$ ipython --no-banner

In [1]: import numpy as np

In [2]: np.set_printoptions(precision=3, suppress=True, linewidth=120)

In [3]: W0 = np.load("sample17.npy")

In [4]: W0
Out[4]: 
array([[ 1.   ,  0.   ,  0.   ,  0.   ,  0.   ,  0.   ,  0.   ,  0.   ,  0.   ,  0.   ,  0.   ,  0.   ,  0.   ,
         0.   ],
       [ 0.   ,  1.   ,  0.   ,  0.   ,  0.   ,  0.   ,  0.   ,  0.   ,  0.   ,  0.   ,  0.   ,  0.   ,  0.   ,
         0.   ],
       [ 0.   ,  0.   ,  1.   ,  0.   ,  0.   ,  0.   ,  0.   ,  0.   ,  0.   ,  0.   ,  0.   ,  0.   ,  0.   ,
         0.   ],
       [ 0.   ,  0.   ,  0.   ,  1.   ,  0.   ,  0.   ,  0.   ,  0.   ,  0.   ,  0.   ,  0.   ,  0.   ,  0.   ,
         0.   ],
       [ 0.   ,  0.   ,  0.   ,  0.   ,  1.   ,  0.   ,  0.   ,  0.   ,  0.   ,  0.   ,  0.   ,  0.   ,  0.   ,
         0.   ],
       [ 0.   ,  0.   ,  0.   ,  0.   ,  0.   ,  1.   ,  0.   ,  0.   ,  0.   ,  0.   ,  0.   ,  0.   ,  0.   ,
         0.   ],
       [ 0.   ,  0.   ,  0.   ,  0.   ,  0.   ,  0.   ,  1.   ,  0.   ,  0.   ,  0.   ,  0.   ,  0.   ,  0.   ,
         0.   ],
       [ 0.   ,  0.   ,  0.   ,  0.   ,  0.   ,  0.   ,  0.   ,  1.   ,  0.   ,  0.   ,  0.   ,  0.   ,  0.   ,
         0.   ],
       [ 0.   ,  0.   ,  0.   ,  0.   ,  0.   ,  0.   ,  0.   ,  0.   ,  1.   ,  0.   ,  0.   ,  0.   ,  0.   ,
         0.   ],
       [ 0.   ,  0.   ,  0.   ,  0.   ,  0.   ,  0.   ,  0.   ,  0.   ,  0.   ,  0.809,  0.   ,  0.588,  0.   ,
         0.   ],
       [ 0.   ,  0.   ,  0.   ,  0.   ,  0.   ,  0.   ,  0.   ,  0.   ,  0.   ,  0.   ,  1.   ,  0.   ,  0.   ,
         0.   ],
       [ 0.   ,  0.   ,  0.   ,  0.   ,  0.   ,  0.   ,  0.   ,  0.   ,  0.   , -0.588,  0.   ,  0.809,  0.   ,
         0.   ],
       [ 0.   ,  0.   ,  0.   ,  0.   ,  0.   ,  0.   ,  0.   ,  0.   ,  0.   ,  0.   ,  0.   ,  0.   ,  1.   ,
         0.   ],
       [ 0.   ,  0.   ,  0.   ,  0.   ,  0.   ,  0.   ,  0.   ,  0.   ,  0.   ,  0.   ,  0.   ,  0.   ,  0.   ,
         1.   ]])

In [5]: rng = np.random.default_rng(405579)

In [6]: labels = rng.permutation(14)

In [7]: labels
Out[7]: array([ 8,  9,  0,  2, 11,  6,  3,  1,  4,  5, 13, 10,  7, 12])

In [8]: out = W0[labels][:, labels]

In [9]: np.allclose(out, W0)
Out[9]: False
